>>> import numpy as np
>>> np.set_printoptions(suppress=True, linewidth=120)
>>> def rd(a):
...     return np.round(a, 2) + 0
... 
>>> M = np.loadtxt("case6.csv", delimiter=",")
>>> M
array([[0., 0., 0., 1., 0., 1., 1., 1., 0.],
       [0., 0., 1., 0., 1., 0., 0., 0., 0.],
       [0., 1., 0., 0., 0., 0., 0., 0., 1.],
       [1., 0., 0., 0., 0., 0., 1., 1., 0.],
       [0., 1., 0., 0., 0., 0., 0., 0., 1.],
       [1., 0., 0., 0., 0., 0., 1., 1., 0.],
       [1., 0., 0., 1., 0., 1., 0., 1., 0.],
       [1., 0., 0., 1., 0., 1., 1., 0., 0.],
       [0., 0., 1., 0., 1., 0., 0., 0., 0.]])
>>> U, sig, Vh = np.linalg.svd(M)
>>> V = Vh[:(sig > 1e-8).sum()]
>>> rng = np.random.default_rng(5786)
>>> vec = M[8] + 2 * M[4] + rng.integers(2) * np.eye(9)[4]
>>> vec
array([0., 2., 1., 0., 1., 0., 0., 0., 2.])
>>> rd(np.linalg.norm(vec - V.T @ V @ vec))
np.float64(0.0)
>>> rd(np.diag(V.T @ V))
array([1. , 0.5, 0.5, 0.5, 0.5, 0.5, 1. , 1. , 0.5])
>>> np.unique(M.round(6), axis=0).shape
(6, 9)
>>> rd(M @ np.linalg.pinv(M) @ M)
array([[0., 0., 0., 1., 0., 1., 1., 1., 0.],
       [0., 0., 1., 0., 1., 0., 0., 0., 0.],
       [0., 1., 0., 0., 0., 0., 0., 0., 1.],
       [1., 0., 0., 0., 0., 0., 1., 1., 0.],
       [0., 1., 0., 0., 0., 0., 0., 0., 1.],
       [1., 0., 0., 0., 0., 0., 1., 1., 0.],
       [1., 0., 0., 1., 0., 1., 0., 1., 0.],
       [1., 0., 0., 1., 0., 1., 1., 0., 0.],
       [0., 0., 1., 0., 1., 0., 0., 0., 0.]])
>>> np.allclose(M[:-1].T @ np.linalg.lstsq(M[:-1].T, M[-1])[0], M[-1])
True
>>> labels = rng.permutation(9)
>>> labels
array([1, 2, 6, 3, 5, 7, 0, 8, 4])
>>> A2 = M[labels][:, labels]
>>> np.trace(A2)
np.float64(0.0)
>>> np.allclose(A2, M)
False
>>> rd(np.linalg.det(A2)), rd(np.linalg.det(M[labels]))
(np.float64(0.0), np.float64(0.0))
>>> A2
array([[0., 1., 0., 0., 0., 0., 0., 0., 1.],
       [1., 0., 0., 0., 0., 0., 0., 1., 0.],
       [0., 0., 0., 1., 1., 1., 1., 0., 0.],
       [0., 0., 1., 0., 0., 1., 1., 0., 0.],
       [0., 0., 1., 0., 0., 1., 1., 0., 0.],
       [0., 0., 1., 1., 1., 0., 1., 0., 0.],
       [0., 0., 1., 1., 1., 1., 0., 0., 0.],
       [0., 1., 0., 0., 0., 0., 0., 0., 1.],
       [1., 0., 0., 0., 0., 0., 0., 1., 0.]])
>>> np.trace(M @ M @ M) // 6
np.float64(7.0)
>>> M @ M
array([[4., 0., 0., 2., 0., 2., 3., 3., 0.],
       [0., 2., 0., 0., 0., 0., 0., 0., 2.],
       [0., 0., 2., 0., 2., 0., 0., 0., 0.],
       [2., 0., 0., 3., 0., 3., 2., 2., 0.],
       [0., 0., 2., 0., 2., 0., 0., 0., 0.],
       [2., 0., 0., 3., 0., 3., 2., 2., 0.],
       [3., 0., 0., 2., 0., 2., 4., 3., 0.],
       [3., 0., 0., 2., 0., 2., 3., 4., 0.],
       [0., 2., 0., 0., 0., 0., 0., 0., 2.]])
>>> L = np.diag(M.sum(axis=1)) - M
>>> L
array([[ 4.,  0.,  0., -1.,  0., -1., -1., -1.,  0.],
       [ 0.,  2., -1.,  0., -1.,  0.,  0.,  0.,  0.],
       [ 0., -1.,  2.,  0.,  0.,  0.,  0.,  0., -1.],
       [-1.,  0.,  0.,  3.,  0.,  0., -1., -1.,  0.],
       [ 0., -1.,  0.,  0.,  2.,  0.,  0.,  0., -1.],
       [-1.,  0.,  0.,  0.,  0.,  3., -1., -1.,  0.],
       [-1.,  0.,  0., -1.,  0., -1.,  4., -1.,  0.],
       [-1.,  0.,  0., -1.,  0., -1., -1.,  4.,  0.],
       [ 0.,  0., -1.,  0., -1.,  0.,  0.,  0.,  2.]])
>>> rd(np.linalg.eigvalsh(L))
array([0., 0., 2., 2., 3., 4., 5., 5., 5.])
